$ python3 -q
>>> import numpy as np
>>> np.set_printoptions(suppress=True, linewidth=200)
>>> data = np.array([[-0.81, 0.46, -0.45, 0.48],
...     [2.88, -1.47, 1.54, -1.5],
...     [-1.02, 0.5, -0.5, 0.48],
...     [-1.86, 0.95, -0.88, 0.9],
...     [-1.67, 0.81, -0.85, 0.82],
...     [-1.19, 0.64, -0.64, 0.63],
...     [1.42, -0.8, 0.77, -0.72],
...     [-0.03, 0.09, 0.03, 0.0],
...     [-3.55, 1.82, -1.7, 1.82],
...     [-0.68, 0.27, -0.25, 0.41],
...     [-3.36, 1.71, -1.69, 1.66],
...     [-0.16, 0.11, -0.12, 0.01],
...     [-1.29, 0.67, -0.65, 0.67],
...     [2.2, -1.08, 1.1, -1.06]])
>>> left, s, Vt = np.linalg.svd(data)
>>> s.round(2)
array([9.45, 0.19, 0.14, 0.13])
>>> np.argmax(s[:-1] / (s[1:] + 1e-6)) + 1
np.int64(1)
>>> A2 = left[:, :1] @ np.diag(s[:1]) @ Vt[:1]
>>> np.round(np.linalg.norm(data - A2) / np.linalg.norm(data), 2)
np.float64(0.03)
>>> np.linalg.matrix_rank(A2)
np.int64(1)
>>> np.round(np.linalg.norm(data - A2, 2), 2), np.round(s[1], 2)
(np.float64(0.19), np.float64(0.19))
>>> cen = data - data.mean(axis=0)
>>> left, s, Vt = np.linalg.svd(cen, full_matrices=False)
>>> (np.sign(left[:, 0]) == np.sign(left[0, 0])).astype(int)
array([1, 0, 1, 1, 1, 1, 0, 0, 1, 1, 1, 0, 1, 0])
>>> round(float((s ** 2).sum() ** 2 / (s ** 4).sum()), 2)
1.0
>>> np.searchsorted(np.cumsum(s ** 2) / (s ** 2).sum(), 0.9) + 1
np.int64(1)
>>> print(np.abs(left[:, 0]).argmax())
1
>>> s.round(2)
array([8.89, 0.18, 0.14, 0.12])
>>> np.round(np.abs(Vt[-1]), 2)
array([0.19, 0.81, 0.55, 0.12])
>>> x0 = np.array([-2, 1, 2, 2])
>>> target = data @ x0
>>> np.round(np.linalg.pinv(data) @ data, 2) + 0
array([[1., 0., 0., 0.],
       [0., 1., 0., 0.],
       [0., 0., 1., 0.],
       [0., 0., 0., 1.]])
>>> target.round(2)
array([ 2.14, -7.15,  2.5 ,  4.71,  4.09,  3.  , -3.54,  0.21,  9.16,  1.95,  8.37,  0.21,  3.29, -5.4 ])
>>> np.round(np.linalg.lstsq(data, target)[0], 2)
array([-2.,  1.,  2.,  2.])
>>> rng = np.random.default_rng(9163)
>>> target = target + 0.3 * rng.normal(size=14)
>>> target.round(2)
array([ 1.55, -6.76,  2.58,  5.83,  3.56,  3.34, -3.19, -0.12,  9.14,  1.66,  8.32,  0.42,  2.82, -4.98])
>>> b, *_ = np.linalg.lstsq(data, target)
>>> b.round()
array([-5.,  2.,  4., -2.])
>>> [round(float(np.linalg.norm(np.linalg.solve(data.T @ data + lam * np.eye(4), data.T @ target))), 2) for lam in (0, 1, 10, 100)]
[6.94, 1.84, 1.67, 0.88]
>>> idx = data[:, 1] > np.median(data[:, 1])
>>> u = data[idx].mean(axis=0) - data[~idx].mean(axis=0)
>>> idx.astype(int)
array([0, 0, 1, 1, 1, 1, 0, 0, 1, 0, 1, 0, 1, 0])
>>> np.round((((data - data.mean(axis=0)) @ u > 0) == idx).mean(), 2)
np.float64(0.86)
>>> E = 5 * np.eye(6) + np.ones((6, 6))
>>> E
array([[6., 1., 1., 1., 1., 1.],
       [1., 6., 1., 1., 1., 1.],
       [1., 1., 6., 1., 1., 1.],
       [1., 1., 1., 6., 1., 1.],
       [1., 1., 1., 1., 6., 1.],
       [1., 1., 1., 1., 1., 6.]])
>>> w, evecs = np.linalg.eigh(E)
>>> np.abs(evecs[:, -1]).round(6).argmax()
np.int64(0)
>>> np.round(evecs.T @ evecs, 2) + 0
array([[1., 0., 0., 0., 0., 0.],
       [0., 1., 0., 0., 0., 0.],
       [0., 0., 1., 0., 0., 0.],
       [0., 0., 0., 1., 0., 0.],
       [0., 0., 0., 0., 1., 0.],
       [0., 0., 0., 0., 0., 1.]])
>>> w.round(2)
array([ 5.,  5.,  5.,  5.,  5., 11.])
>>> w.sum(), np.trace(E)
(np.float64(36.0), np.float64(36.0))
>>> np.round(np.linalg.svd(E, compute_uv=False), 2)
array([11.,  5.,  5.,  5.,  5.,  5.])
>>> np.round(np.linalg.eigvalsh(E @ E), 2)
array([ 25.,  25.,  25.,  25.,  25., 121.])
>>> np.round(np.sort(np.abs(np.linalg.eigvals(E))), 2)
array([ 5.,  5.,  5.,  5.,  5., 11.])
>>> print(np.allclose(E @ E.T, E.T @ E))
True
>>> round(float(np.linalg.det(E)), 2)
34375.0
>>> q, R = np.linalg.qr(E)
>>> print(np.allclose(R.T @ R, E.T @ E))
True
>>> np.round(q.T @ q, 2) + 0
array([[1., 0., 0., 0., 0., 0.],
       [0., 1., 0., 0., 0., 0.],
       [0., 0., 1., 0., 0., 0.],
       [0., 0., 0., 1., 0., 0.],
       [0., 0., 0., 0., 1., 0.],
       [0., 0., 0., 0., 0., 1.]])
>>> np.round(np.abs(np.diag(R)), 2)
array([6.4 , 5.9 , 5.66, 5.52, 5.43, 5.37])
>>> q.round(2)
array([[-0.94,  0.23,  0.17,  0.14,  0.11, -0.1 ],
       [-0.16, -0.95,  0.17,  0.14,  0.11, -0.1 ],
       [-0.16, -0.1 , -0.96,  0.14,  0.11, -0.1 ],
       [-0.16, -0.1 , -0.08, -0.97,  0.11, -0.1 ],
       [-0.16, -0.1 , -0.08, -0.06, -0.97, -0.1 ],
       [-0.16, -0.1 , -0.08, -0.06, -0.05,  0.98]])
>>> print(np.round(np.linalg.norm(data) ** 2 / np.linalg.norm(data, 2) ** 2, 2))
1.0
>>> np.round(np.linalg.norm(data, axis=1), 2)
array([1.14, 3.88, 1.33, 2.44, 2.2 , 1.62, 1.94, 0.1 , 4.7 , 0.88, 4.45, 0.23, 1.73, 2.89])
>>> K = np.tanh(np.array([[0.6, 0.3, -0.2],
...     [-0.6, -0.9, 0.5],
...     [-0.1, 0.4, -0.7],
...     [-1.1, -0.1, -0.6],
...     [-1.4, 1.7, -0.5],
...     [-0.8, -0.6, 0.7],
...     [-0.6, 0.1, 0.5],
...     [0.0, 1.1, 0.5],
...     [0.1, -1.2, -1.3],
...     [-1.2, -0.8, 0.4],
...     [1.4, -0.8, 1.9],
...     [-1.4, 1.0, 2.0],
...     [0.6, -1.2, 0.0],
...     [-0.4, -1.1, 0.7]]) @ np.array([[0.7, -0.5, -0.9, 0.2],
...     [-0.9, 0.4, 0.8, 0.5],
...     [0.1, 0.0, -0.9, -0.5]]))
>>> K.round(2)
array([[ 0.13, -0.18, -0.12,  0.35],
       [ 0.41, -0.06, -0.56, -0.68],
       [-0.46,  0.21,  0.78,  0.49],
       [-0.63,  0.47,  0.9 ,  0.03],
       [-0.99,  0.88,  1.  ,  0.68],
       [ 0.05,  0.16, -0.37, -0.67],
       [-0.43,  0.33,  0.17, -0.31],
       [-0.74,  0.41,  0.41,  0.29],
       [ 0.77, -0.49,  0.12,  0.07],
       [-0.08,  0.27,  0.08, -0.69],
       [ 0.96, -0.77, -1.  , -0.79],
       [-0.93,  0.8 ,  0.25, -0.65],
       [ 0.91, -0.65, -0.91, -0.45],
       [ 0.65, -0.24, -0.82, -0.75]])
>>> x0 = np.array([2, 3, 2, 1])
>>> a = np.maximum(K @ x0, 0)
>>> np.round(np.maximum(K @ (3 * x0), 0), 2)
array([ 0.  ,  0.  ,  5.21,  5.92, 10.  ,  0.  ,  0.45,  2.62,  1.18,  0.4 ,  0.  ,  1.17,  0.  ,  0.  ])
>>> a.round(2)
array([0.  , 0.  , 1.74, 1.97, 3.33, 0.  , 0.15, 0.87, 0.39, 0.13, 0.  , 0.39, 0.  , 0.  ])
>>> np.flatnonzero(a > 1e-9)
array([ 2,  3,  4,  6,  7,  8,  9, 11])
>>> np.round(K.T @ a, 2)
array([-6.12,  4.79,  6.97,  3.04])
>>> M = np.load("sample7.npy")
>>> M
array([[ 0.67, -0.26,  0.86, -1.1 ,  0.34, -1.26],
       [-0.26, -1.19,  0.45, -0.5 ,  0.66,  0.93],
       [ 0.86,  0.45, -1.17, -0.04,  0.37, -0.23],
       [-1.1 , -0.5 , -0.04, -0.98, -1.75, -0.65],
       [ 0.34,  0.66,  0.37, -1.75, -1.19,  1.04],
       [-1.26,  0.93, -0.23, -0.65,  1.04, -0.15]])
>>> q, R = np.linalg.qr(K)
>>> q.shape, R.shape
((14, 4), (4, 4))
>>> np.round(np.abs(np.diag(R)), 2)
array([2.48, 0.54, 1.2 , 1.05])
>>> print(np.round(q.T @ q, 2) + 0)
[[1. 0. 0. 0.]
 [0. 1. 0. 0.]
 [0. 0. 1. 0.]
 [0. 0. 0. 1.]]
>>> np.round(q @ R, 2)
array([[ 0.13, -0.18, -0.12,  0.35],
       [ 0.41, -0.06, -0.56, -0.68],
       [-0.46,  0.21,  0.78,  0.49],
       [-0.63,  0.47,  0.9 ,  0.03],
       [-0.99,  0.88,  1.  ,  0.68],
       [ 0.05,  0.16, -0.37, -0.67],
       [-0.43,  0.33,  0.17, -0.31],
       [-0.74,  0.41,  0.41,  0.29],
       [ 0.77, -0.49,  0.12,  0.07],
       [-0.08,  0.27,  0.08, -0.69],
       [ 0.96, -0.77, -1.  , -0.79],
       [-0.93,  0.8 ,  0.25, -0.65],
       [ 0.91, -0.65, -0.91, -0.45],
       [ 0.65, -0.24, -0.82, -0.75]])
>>> u = np.array([2, 3, -3, 3, 1, 2])
>>> A2 = M + np.outer(u, np.eye(6)[5])
>>> np.linalg.matrix_rank(A2 - M)
np.int64(1)
>>> round(float(np.linalg.det(A2) / np.linalg.det(M)), 2), round(1 + np.linalg.solve(M, u)[5], 2)
(0.87, np.float64(0.87))
>>> W0 = np.load("arr.npy")
>>> W0
array([[ 3,  1, -1,  2],
       [ 1,  3,  1, -1],
       [-1,  1,  3,  1],
       [ 2, -1,  1,  3]])
>>> A2 = np.array([[1, 2], [2, 1], [3, 2], [3, 1]])
>>> np.linalg.matrix_rank(np.vstack([W0, A2.T]))
np.int64(4)
>>> A2.T @ W0.T
array([[ 8,  7, 13, 12],
       [ 7,  6,  6,  8]])
>>> print(np.einsum("ik,kj->ij", W0, A2))
[[ 8  7]
 [ 7  6]
 [13  6]
 [12  8]]
>>> np.einsum("ij,ij->i", W0, W0)
array([15, 12, 12, 15])
>>> np.einsum("ik,kj->ji", W0, A2)
array([[ 8,  7, 13, 12],
       [ 7,  6,  6,  8]])
>>> print(np.einsum("ij->j", W0))
[5 4 4 5]
>>> feats = np.loadtxt("block10.csv", delimiter=",")
>>> feats
array([[-0.7 ,  0.  ,  0.8 ],
       [-0.2 ,  0.8 , -1.6 ],
       [ 0.98,  0.49,  0.36],
       [ 1.3 , -0.7 ,  1.1 ],
       [-0.4 ,  0.2 ,  0.6 ],
       [ 1.1 ,  0.4 ,  0.3 ]])
>>> A2 = np.c_[feats[:, :2] @ np.array([[1, 0], [0, 0]]), np.array([1, 0, -3, -3, -1, -2])]
>>> A2
array([[-0.7 ,  0.  ,  1.  ],
       [-0.2 ,  0.  ,  0.  ],
       [ 0.98,  0.  , -3.  ],
       [ 1.3 ,  0.  , -3.  ],
       [-0.4 ,  0.  , -1.  ],
       [ 1.1 ,  0.  , -2.  ]])
>>> np.round(np.linalg.lstsq(feats, A2[:, 0])[0], 2) + 0
array([1., 0., 0.])
>>> np.round(np.linalg.norm(np.linalg.qr(feats)[0].T @ A2, axis=0) ** 2 / ((A2 ** 2).sum(axis=0) + 1e-12), 2)
array([1.  , 0.  , 0.89])
